$ python3 -q
>>> import numpy as np
>>> from numpy import linalg as LA
>>> np.set_printoptions(precision=3, suppress=True, linewidth=140, sign=" ")
>>> arr = np.loadtxt("test16.csv", delimiter=",")
>>> arr
array([[ -2.,   7.,  -5.],
       [  3.,  13., -14.],
       [ -1.,  15.,  -8.],
       [  7.,  16., -11.],
       [  3.,  10.,  -4.],
       [ -2.,   5.,  -3.],
       [  0.,  13.,   1.],
       [  7.,  21.,  -6.],
       [  6.,  21.,  -9.],
       [  0.,  16.,  -4.],
       [  7.,  23.,   3.],
       [  4.,  19.,   6.],
       [  6.,  27.,  10.],
       [  0.,  29.,  19.],
       [  7.,  23.,  27.],
       [  9.,  30.,  35.],
       [ 18.,  29.,  36.],
       [ 13.,  24.,  27.],
       [ 11.,  23.,  25.],
       [ 11.,  15.,  32.],
       [ 17.,  15.,  36.],
       [ 24.,  22.,  33.],
       [ 33.,  14.,  37.],
       [ 36.,  15.,  39.],
       [ 43.,  23.,  43.],
       [ 44.,  32.,  42.],
       [ 35.,  23.,  36.],
       [ 40.,  20.,  32.]])
>>> basis = arr[[0, 16]].astype(float)
>>> for _ in range(3):
...     lab = LA.norm(arr[:, None] - basis, axis=-1).argmin(axis=1)
...     basis = np.array([arr[lab == j].mean(axis=0) for j in range(2)])
... 
>>> lab
array([ 0,  0,  0,  0,  0,  0,  0,  0,  0,  0,  0,  0,  0,  0,  1,  1,  1,  1,  1,  1,  1,  1,  1,  1,  1,  1,  1,  1])
>>> basis[1] - basis[0]
array([ 21.643,   5.214,  36.071])
>>> np.abs(basis[1] - basis[0]).argmax()
np.int64(2)
>>> basis
array([[ 2.714, 16.786, -1.786],
       [24.357, 22.   , 34.286]])
>>> np.bincount(lab)
array([ 14,  14])
>>> rng = np.random.default_rng(10)
>>> out = arr + rng.integers(-2, 3, (28, 1)) @ rng.integers(-2, 3, (1, 3))
>>> out
array([[  0.,   9.,  -7.],
       [  7.,  17., -18.],
       [ -3.,  13.,  -6.],
       [  5.,  14.,  -9.],
       [  5.,  12.,  -6.],
       [  2.,   9.,  -7.],
       [  0.,  13.,   1.],
       [  3.,  17.,  -2.],
       [ 10.,  25., -13.],
       [  0.,  16.,  -4.],
       [  3.,  19.,   7.],
       [  0.,  15.,  10.],
       [  6.,  27.,  10.],
       [  2.,  31.,  17.],
       [  7.,  23.,  27.],
       [ 13.,  34.,  31.],
       [ 14.,  25.,  40.],
       [ 13.,  24.,  27.],
       [ 11.,  23.,  25.],
       [ 15.,  19.,  28.],
       [ 15.,  13.,  38.],
       [ 28.,  26.,  29.],
       [ 29.,  10.,  41.],
       [ 34.,  13.,  41.],
       [ 45.,  25.,  41.],
       [ 44.,  32.,  42.],
       [ 39.,  27.,  32.],
       [ 42.,  22.,  30.]])
>>> np.round(LA.svd(out - arr, compute_uv=False), 3) + 0
array([ 26.153,   0.   ,   0.   ])
>>> out - arr
array([[ 2.,  2., -2.],
       [ 4.,  4., -4.],
       [-2., -2.,  2.],
       [-2., -2.,  2.],
       [ 2.,  2., -2.],
       [ 4.,  4., -4.],
       [ 0.,  0.,  0.],
       [-4., -4.,  4.],
       [ 4.,  4., -4.],
       [ 0.,  0.,  0.],
       [-4., -4.,  4.],
       [-4., -4.,  4.],
       [ 0.,  0.,  0.],
       [ 2.,  2., -2.],
       [ 0.,  0.,  0.],
       [ 4.,  4., -4.],
       [-4., -4.,  4.],
       [ 0.,  0.,  0.],
       [ 0.,  0.,  0.],
       [ 4.,  4., -4.],
       [-2., -2.,  2.],
       [ 4.,  4., -4.],
       [-4., -4.,  4.],
       [-2., -2.,  2.],
       [ 2.,  2., -2.],
       [ 0.,  0.,  0.],
       [ 4.,  4., -4.],
       [ 2.,  2., -2.]])
>>> np.abs(out - arr).sum(axis=1)
array([  6.,  12.,   6.,   6.,   6.,  12.,   0.,  12.,  12.,   0.,  12.,  12.,   0.,   6.,   0.,  12.,  12.,   0.,   0.,  12.,   6.,  12.,
        12.,   6.,   6.,   0.,  12.,   6.])
>>> LA.matrix_rank(out - arr, tol=1e-8)
np.int64(1)
>>> J = np.load("w.npy")
>>> J
array([[ 0.333,  0.667],
       [ 0.2  ,  0.8  ]])
>>> O, r_ = LA.qr(J)
>>> np.abs(np.diag(r_))
array([ 0.388,  0.342])
>>> np.round(np.trace(O @ O.T), 3)
np.float64(2.0)
>>> np.allclose(r_.T @ r_, J.T @ J)
True
>>> r_
array([[-0.388, -0.984],
       [ 0.   ,  0.342]])
>>> f, v = r_[0], r_[1]
>>> round(f @ f, 3)
np.float64(1.119)
>>> round(f @ v, 3)
np.float64(-0.337)
>>> p = (f @ v) / (f @ f) * f
>>> p
array([ 0.117,  0.296])
>>> round(LA.norm(f + v) ** 2 + LA.norm(f - v) ** 2, 3)
np.float64(2.472)
>>> LA.matrix_rank(np.outer(f, v))
np.int64(1)
>>> np.outer(f, v)
array([[-0.   , -0.133],
       [-0.   , -0.337]])
>>> LA.norm(J, axis=1).argmax()
np.int64(1)
>>> LA.norm(J, axis=1)
array([ 0.746,  0.825])
>>> LA.norm(J, axis=0)
array([ 0.388,  1.042])
>>> np.round(LA.norm(J, "nuc"), 3)
np.float64(1.225)
>>> np.round(J[1] @ J[0], 3)
np.float64(0.6)
>>> round(LA.norm(J[1], 1), 3), round(float(LA.norm(J[1], np.inf)), 3)
(np.float64(1.0), 0.8)
>>> LA.matrix_power(J, 100)
array([[ 0.231,  0.769],
       [ 0.231,  0.769]])
>>> J.sum(axis=1)
array([ 1.,  1.])
>>> LA.matrix_power(J, 2)
array([[ 0.244,  0.756],
       [ 0.227,  0.773]])
>>> J @ np.ones(2)
array([ 1.,  1.])
>>> p = np.eye(2)[0]
>>> for _ in range(3):
...     p = p @ J
...     print(p.round(3))
... 
[ 0.333  0.667]
[ 0.244  0.756]
[ 0.232  0.768]
>>> W0 = np.array([[0.09, 0.79, -0.88, -0.52, 0.07, -0.04],
...     [0.42, 0.87, -1.29, -2.86, 1.41, 0.68],
...     [-0.33, 0.31, 0.02, 2.4, -1.49, -0.84],
...     [0.3, 2.2, -2.5, -1.8, 0.4, 0.0],
...     [-0.03, -1.26, 1.29, 0.02, 0.36, 0.32],
...     [0.0, -0.65, 0.65, -0.1, 0.25, 0.2],
...     [-0.21, -2.58, 2.79, 1.1, 0.12, 0.32],
...     [-0.24, -0.46, 0.7, 1.64, -0.82, -0.4]])
>>> LA.lstsq(W0[:-1].T, W0[-1])[2]
np.int32(2)
>>> np.unique(W0.round(6), axis=0).shape
(8, 6)
>>> np.abs(np.diag(LA.qr(W0)[1])) > 1e-9
array([ True,  True, False, False, False, False])
>>> out = np.array([[2, 2, 2], [0, 0, 1], [3, 3, 1], [3, 3, 2], [2, 0, 2], [2, 1, 2]])
>>> LA.matrix_rank(np.vstack([W0, out.T]))
np.int64(5)
>>> np.round(np.einsum("ij->j", W0), 3) + 0
array([ 0.  , -0.78,  0.78, -0.12,  0.3 ,  0.24])
>>> np.round(LA.norm(W0, 2) / LA.norm(W0), 3)
np.float64(0.864)
>>> LA.cond(W0) > 100
np.True_
>>> LA.matrix_rank(W0, rtol=0.1)
np.int64(2)
>>> [round(float(x), 3) for x in LA.svd(W0, compute_uv=False)[:3]]
[6.854, 3.992, 0.0]
>>> left, sv, Vt = LA.svd(W0, full_matrices=False)
>>> np.abs(left[:, 0]).round(6).argmax()
np.int64(3)
>>> np.allclose(left * sv @ Vt, W0)
True
>>> np.cumsum(sv ** 2) / np.sum(sv ** 2)
array([ 0.747,  1.   ,  1.   ,  1.   ,  1.   ,  1.   ])
>>> def softmax(z):
...     e = np.exp(z - z.max(axis=-1, keepdims=True))
...     return e / e.sum(axis=-1, keepdims=True)
... 
>>> softmax(W0[3] + -2)
array([ 0.103,  0.688,  0.006,  0.013,  0.114,  0.076])
>>> softmax(W0[3])
array([ 0.103,  0.688,  0.006,  0.013,  0.114,  0.076])
>>> scores = W0 @ W0.T / np.sqrt(6)
>>> softmax(scores).round(6).argmax(axis=1)
array([ 3,  1,  2,  3,  6,  6,  6,  2])
>>> X = np.loadtxt("x.csv", delimiter=",")
>>> X
array([[ 0.,  0.,  0.,  1.,  0.,  0.],
       [ 0.,  0.,  0.,  0.,  0.,  0.],
       [ 0.,  0.,  0.,  0.,  0.,  0.],
       [ 0.,  0.,  0.,  0.,  0.,  0.],
       [ 0.,  0.,  0.,  0.,  0.,  0.],
       [ 0.,  0.,  0.,  0.,  0.,  0.]])
>>> (LA.matrix_power((X != 0) + (X.T != 0) + np.eye(6), 6) > 0).astype(int)
array([[ 1,  0,  0,  1,  0,  0],
       [ 0,  1,  0,  0,  0,  0],
       [ 0,  0,  1,  0,  0,  0],
       [ 1,  0,  0,  1,  0,  0],
       [ 0,  0,  0,  0,  1,  0],
       [ 0,  0,  0,  0,  0,  1]])
>>> (X != 0).astype(int)
array([[ 0,  0,  0,  1,  0,  0],
       [ 0,  0,  0,  0,  0,  0],
       [ 0,  0,  0,  0,  0,  0],
       [ 0,  0,  0,  0,  0,  0],
       [ 0,  0,  0,  0,  0,  0],
       [ 0,  0,  0,  0,  0,  0]])
